In [1]: import numpy as np

In [2]: np.set_printoptions(precision=4, suppress=True, linewidth=200)

In [3]: def tidy(a):
   ...:     return np.round(a, 4) + 0
   ...: 

In [4]: X = np.load("arr.npy")

In [5]: X
Out[5]: 
array([[ 8.0194, -2.7   ,  1.6   , -0.4   ,  0.2   ,  0.7   ],
       [-0.9684, -0.3   , -0.2   ,  1.4   , -0.3   ,  2.1   ],
       [-7.4581, -0.1   , -1.5   ,  0.7   , -0.6   , -1.1   ],
       [-0.0689,  1.9   ,  0.    ,  1.    , -0.2   , -0.6   ],
       [ 0.456 ,  1.    ,  0.1   ,  1.5   , -0.6   , -0.5   ],
       [-7.0985,  1.4   , -1.4   , -1.2   ,  1.4   ,  1.4   ],
       [ 0.6114, -0.5   ,  0.1   ,  1.4   ,  1.9   , -1.9   ],
       [ 1.0813,  2.4   ,  0.2   , -1.2   ,  1.5   ,  0.6   ],
       [ 1.951 , -2.2   ,  0.4   ,  0.6   ,  0.7   ,  0.9   ],
       [ 6.456 ,  0.3   ,  1.3   , -0.1   , -1.7   , -0.6   ],
       [ 1.8223,  0.    ,  0.4   ,  0.    ,  0.6   ,  1.8   ]])

In [6]: Uu, sig, VT = np.linalg.svd(X)

In [7]: print(np.argmax(sig[:-1] / (sig[1:] + 1e-6)) + 1)
5

In [8]: tidy(sig)
Out[8]: array([15.3525,  4.6012,  4.5109,  3.2972,  2.8448,  0.0442])

In [9]: M2 = Uu[:, :5] @ np.diag(sig[:5]) @ VT[:5]

In [10]: tidy(np.abs(X - M2).max())
Out[10]: np.float64(0.0235)

In [11]: tidy(np.linalg.norm(X - M2) / np.linalg.norm(X))
Out[11]: np.float64(0.0026)

In [12]: tidy(np.linalg.norm(X - M2, 2)), tidy(sig[5])
Out[12]: (np.float64(0.0442), np.float64(0.0442))

In [13]: np.linalg.matrix_rank(X, rtol=0.05)
Out[13]: np.int64(5)

In [14]: np.linalg.matrix_rank(M2)
Out[14]: np.int64(5)

In [15]: np.linalg.matrix_rank(X, rtol=0.1)
Out[15]: np.int64(5)

In [16]: np.linalg.cond(X) > 100
Out[16]: np.True_

In [17]: np.argsort(-np.linalg.norm(X, axis=0).round(6), kind="stable")[:3]
Out[17]: array([0, 1, 5])

In [18]: round(np.log10(np.linalg.cond(X)))
Out[18]: 3

In [19]: [round(float(x), 4) for x in np.linalg.svd(X, compute_uv=False)[:3]]
Out[19]: [15.3525, 4.6012, 4.5109]

In [20]: vec = np.array([-8, 8, 4, -7, 7, -5])

In [21]: y = X @ vec

In [22]: tidy(y)
Out[22]: array([-78.6552, -17.8528,  49.2648,  10.3512,  -7.448 ,  73.588 ,   4.5088,  27.2496, -35.408 , -52.248 , -17.7784])

In [23]: print(tidy(np.linalg.solve(X.T @ X, X.T @ y)))
[-8.  8.  4. -7.  7. -5.]

In [24]: rng = np.random.default_rng(6789)

In [25]: y = y + 0.02 * rng.normal(size=11)

In [26]: tidy(y)
Out[26]: array([-78.6374, -17.8045,  49.2466,  10.3478,  -7.449 ,  73.6131,   4.5306,  27.2591, -35.4215, -52.2423, -17.7647])

In [27]: coef, *_ = np.linalg.lstsq(X, y)

In [28]: print(tidy(np.linalg.norm(y - X @ coef)))
0.0451

In [29]: print(coef.round())
[-8.  8.  4. -7.  7. -5.]

In [30]: tidy(coef)
Out[30]: array([-7.9175,  8.0038,  3.5932, -6.9922,  7.005 , -4.9876])

In [31]: O, R = np.linalg.qr(X)

In [32]: print(tidy(abs(R[0, 0])), tidy(np.linalg.norm(X[:, 0])))
14.8937 14.8937

In [33]: tidy(np.abs(np.diag(R)))
Out[33]: array([14.8937,  4.5566,  0.0542,  3.2657,  3.353 ,  3.2854])

In [34]: O.shape, R.shape
Out[34]: ((11, 6), (6, 6))

In [35]: np.trace(O @ O.T)
Out[35]: np.float64(6.0)

In [36]: print(np.allclose(R.T @ R, X.T @ X))
True

In [37]: Uu, sig, VT = np.linalg.svd(X, full_matrices=False)

In [38]: tidy(sig / sig[0])
Out[38]: array([1.    , 0.2997, 0.2938, 0.2148, 0.1853, 0.0029])

In [39]: tidy(sig)
Out[39]: array([15.3525,  4.6012,  4.5109,  3.2972,  2.8448,  0.0442])

In [40]: np.abs(Uu[:, 0]).round(6).argmax()
Out[40]: np.int64(0)

In [41]: print(tidy(Uu.T @ Uu))
[[1. 0. 0. 0. 0. 0.]
 [0. 1. 0. 0. 0. 0.]
 [0. 0. 1. 0. 0. 0.]
 [0. 0. 0. 1. 0. 0.]
 [0. 0. 0. 0. 1. 0.]
 [0. 0. 0. 0. 0. 1.]]

In [42]: np.allclose(Uu * sig @ VT, X)
Out[42]: True

In [43]: F = np.array([[-1, 1, 0, 1, -2, -1, 2, 2],
    ...:     [-2, -2, 1, 2, -2, 2, 0, -2],
    ...:     [-1, -2, 0, -1, 1, -1, 1, 0],
    ...:     [-1, 2, 2, 0, -2, -2, -1, -1],
    ...:     [2, 0, 1, -1, 2, -2, 2, -1]])

In [44]: F[-1] = F[0] + 4 * F[1]

In [45]: print(F)
[[ -1   1   0   1  -2  -1   2   2]
 [ -2  -2   1   2  -2   2   0  -2]
 [ -1  -2   0  -1   1  -1   1   0]
 [ -1   2   2   0  -2  -2  -1  -1]
 [ -9  -7   4   9 -10   7   2  -6]]

In [46]: np.linalg.cond(F) > 100
Out[46]: np.True_

In [47]: np.argsort(-np.linalg.norm(F, axis=0).round(6), kind="stable")[:3]
Out[47]: array([4, 0, 3])

In [48]: [round(float(x), 4) for x in np.linalg.svd(F, compute_uv=False)[:3]]
Out[48]: [21.0019, 4.8203, 3.6294]

In [49]: w1 = np.array([[1, 2, 5, 4, 2],
    ...:     [0, 1, 2, 1, 5],
    ...:     [5, 5, 4, 1, 1],
    ...:     [3, 2, 2, 4, 3],
    ...:     [0, 1, 4, 2, 2],
    ...:     [1, 3, 4, 5, 2],
    ...:     [2, 1, 2, 0, 3],
    ...:     [4, 2, 0, 2, 5]])

In [50]: coef = np.array([-1, -2, -1, 0, 2])

In [51]: H = np.maximum(F @ w1 + coef, 0)

In [52]: H
Out[52]: 
array([[12,  0,  0,  0, 18],
       [ 2,  1,  0,  1,  0],
       [ 0,  0,  0,  0,  0],
       [ 0,  0,  0,  0,  0],
       [24, 12,  0,  0,  0]])

In [53]: (H > 0).astype(int)
Out[53]: 
array([[1, 0, 0, 0, 1],
       [1, 1, 0, 1, 0],
       [0, 0, 0, 0, 0],
       [0, 0, 0, 0, 0],
       [1, 1, 0, 0, 0]])

In [54]: (H > 0).mean(axis=0)
Out[54]: array([0.6, 0.4, 0. , 0.2, 0.2])

In [55]: np.linalg.matrix_rank(H)
Out[55]: np.int64(3)

In [56]: basis = np.array([[5, 1], [2, 2], [9, 6], [7, 2], [0, 4]])

In [57]: (H @ basis).round(6).argmax(axis=1)
Out[57]: array([1, 0, 0, 0, 0])

In [58]: H @ basis
Out[58]: 
array([[ 60,  84],
       [ 19,   6],
       [  0,   0],
       [  0,   0],
       [144,  48]])

In [59]: w1 @ basis
Out[59]: 
array([[82, 51],
       [27, 36],
       [78, 45],
       [65, 39],
       [52, 38],
       [82, 49],
       [30, 28],
       [38, 32]])

In [60]: arr = np.load("dump.npy")

In [61]: arr
Out[61]: 
array([[ 1,  1,  3, -2,  1,  1,  3,  1,  2],
       [-1,  2,  0, -3,  0,  3,  2, -2,  1],
       [ 0, -2, -2, -2,  0,  2, -1,  1, -2],
       [ 1,  1,  3,  2,  3,  3,  0,  3,  2],
       [-1,  3,  1, -3,  2,  3, -1,  3,  3],
       [ 1,  0,  1,  3,  3, -3,  0,  3, -2],
       [-1, -2,  0,  2,  3,  3,  2, -2,  3],
       [ 1, -2,  3, -3,  1, -2,  2, -2,  2],
       [ 3,  2, -2,  2, -3,  0, -3,  3,  2]])

In [62]: idx = rng.permutation(9)

In [63]: idx
Out[63]: array([0, 3, 7, 4, 6, 5, 1, 2, 8])

In [64]: M2 = arr[idx][:, idx]

In [65]: tidy(np.sort(np.abs(np.linalg.eigvals(M2))))
Out[65]: array([1.766 , 3.2657, 3.7992, 3.7992, 4.2913, 5.7864, 5.7864, 6.06  , 6.06  ])

In [66]: np.trace(M2)
Out[66]: np.int64(4)

In [67]: np.allclose(M2, arr)
Out[67]: False

In [68]: np.diag(M2)
Out[68]: array([ 1,  2, -2,  2,  2, -3,  2, -2,  2])
